$ ipython --no-banner

In [1]: import numpy as np

In [2]: np.set_printoptions(precision=3, suppress=True, linewidth=160, legacy="1.25")

In [3]: def tidy(a):
   ...:     return np.round(a, 3) + 0
   ...: 

In [4]: F = np.load("test8.npy")

In [5]: print(F)
[[2 0 1 0 2 2 0 0 2]
 [0 2 0 1 0 2 2 0 0]
 [1 0 2 0 1 0 2 2 0]
 [0 1 0 2 0 1 0 2 2]
 [2 0 1 0 2 0 1 0 2]
 [2 2 0 1 0 2 0 1 0]
 [0 2 2 0 1 0 2 0 1]
 [0 0 2 2 0 1 0 2 0]
 [2 0 0 2 2 0 1 0 2]]

In [6]: # equal to its transpose

In [7]: T = np.stack([F, 5 * F, F[::-1]])

In [8]: print(tidy(np.linalg.norm(T, axis=(1, 2))))
[11.402 57.009 11.402]

In [9]: print(np.linalg.matrix_rank(T))
[9 9 9]

In [10]: print((T @ F.T).shape)
(3, 9, 9)

In [11]: Q, evecs = np.linalg.qr(F[:, :6])[0], np.linalg.qr(F[:, 6:])[0]

In [12]: sv = np.linalg.svd(Q.T @ evecs, compute_uv=False)

In [13]: print(tidy(np.linalg.norm(Q @ Q.T - evecs @ evecs.T, 2)))
1.0

In [14]: print(tidy(sv))
[0.995 0.899 0.671]

In [15]: print((sv > 0.9).sum())
1

In [16]: A = np.loadtxt("block1.csv", delimiter=",")

In [17]: print(A)
[[ 0.183  2.365  5.815 -1.176]
 [ 1.193 -0.339 -2.817 -5.058]
 [ 0.687  2.079 -6.586 -2.504]
 [ 0.302  2.391 -4.123 -1.263]
 [-0.769 -1.683 -1.227 -7.878]
 [-0.636  2.132 -3.465 -3.155]
 [ 2.179 -1.238 -2.646 -7.025]
 [ 0.212  2.503  5.188  1.02 ]
 [ 0.902  0.433 -1.37  -5.762]
 [ 0.767  1.413 -3.66  -1.523]
 [ 1.516  2.793 -4.324 -3.255]
 [ 3.327  2.599  6.716 -2.119]
 [ 1.005 -1.681 -1.292 -6.108]
 [ 0.383  2.75  -3.988 -0.832]
 [ 0.334  2.772  5.151 -1.28 ]
 [ 1.58   3.201 -4.625 -3.021]
 [ 0.152  2.844  5.272  0.155]
 [ 2.249 -1.455 -0.921 -6.339]
 [ 1.134  2.892 -1.773 -0.549]
 [-1.209  3.618 -4.959 -0.609]
 [-0.092  3.242  5.528 -0.84 ]
 [ 0.562 -0.495 -0.014 -8.892]
 [ 0.716  2.458 -4.209 -1.54 ]
 [ 1.133  1.933  6.412 -1.521]
 [-0.098  3.563  6.346  1.153]
 [-0.605  1.036 -4.821 -1.084]
 [ 0.729  2.1    6.965 -1.021]
 [ 0.649  3.174  6.127  0.688]
 [ 0.752 -0.49   5.937 -0.45 ]
 [ 1.897 -1.785 -0.398 -7.606]
 [ 2.142  3.83   7.202  0.246]
 [ 1.296  1.357 -3.511 -1.277]
 [-0.045 -3.372 -1.084 -5.16 ]
 [-0.315  4.005  7.749 -0.117]
 [ 0.846  0.116  0.563 -4.459]
 [ 0.139  3.017 -2.816 -2.651]
 [ 2.84   0.365 -0.873 -8.307]
 [ 2.409 -0.178 -1.065 -7.115]
 [-0.436  1.309  6.793 -1.24 ]
 [-0.362 -0.406  0.373 -8.193]
 [ 1.546  3.719 -3.983 -2.186]
 [-0.416  0.704 -1.217 -7.327]]

In [18]: print(np.linalg.matrix_rank(A))
4

In [19]: np.linalg.rank(A)
Traceback (most recent call last):
  Cell In[19], line 1
    np.linalg.rank(A)
AttributeError: module 'numpy.linalg' has no attribute 'rank'


In [20]: print(tidy(np.linalg.norm(A)))
43.185

In [21]: print(np.abs(A).max())
8.892

In [22]: print(np.unravel_index(np.abs(A).argmax(), A.shape))
(21, 3)

In [23]: print(tidy(A.mean(axis=0)))
[ 0.733  1.419  0.39  -3.028]

In [24]: print(tidy(np.linalg.svd(A, compute_uv=False)))
[30.942 25.585 14.67   6.146]
